$ python -q
>>> import numpy as np
>>> np.set_printoptions(precision=3, suppress=True, linewidth=200)
>>> K = np.array([[4, -1, -7, -2], [-1, 2, 0, -3], [-7, 0, 4, 2], [-2, -3, 2, -10]])
>>> print(K)
[[  4  -1  -7  -2]
 [ -1   2   0  -3]
 [ -7   0   4   2]
 [ -2  -3   2 -10]]
>>> # symmetric
>>> Uu, sig, Vt = np.linalg.svd(K, full_matrices=False)
>>> print(np.allclose(Uu * sig @ Vt, K))
True
>>> print((sig > 1e-8).sum())
4
>>> print(sig)
[11.385 11.096  3.079  2.79 ]
>>> print(sig / sig[0])
[1.    0.975 0.27  0.245]
>>> data = np.array([[6.0, 1.0, 1.0, 1.0, 1.0, 1.0],
...     [1.0, 6.0, 1.0, 1.0, 1.0, 1.0],
...     [1.0, 1.0, 6.0, 1.0, 1.0, 1.0],
...     [1.0, 1.0, 1.0, 6.0, 1.0, 1.0],
...     [1.0, 1.0, 1.0, 1.0, 6.0, 1.0],
...     [1.0, 1.0, 1.0, 1.0, 1.0, 6.0]])
>>> # symmetric, so the eigenvalues are real
>>> Lm = np.linalg.cholesky(data)
>>> print(round(np.prod(np.diag(Lm)) ** 2, 3), round(float(np.linalg.det(data)), 3))
34375.0 34375.0
>>> print(np.diag(Lm) ** 2)
[6.    5.833 5.714 5.625 5.556 5.5  ]
>>> print(Lm)
[[2.449 0.    0.    0.    0.    0.   ]
 [0.408 2.415 0.    0.    0.    0.   ]
 [0.408 0.345 2.39  0.    0.    0.   ]
 [0.408 0.345 0.299 2.372 0.    0.   ]
 [0.408 0.345 0.299 0.264 2.357 0.   ]
 [0.408 0.345 0.299 0.264 0.236 2.345]]
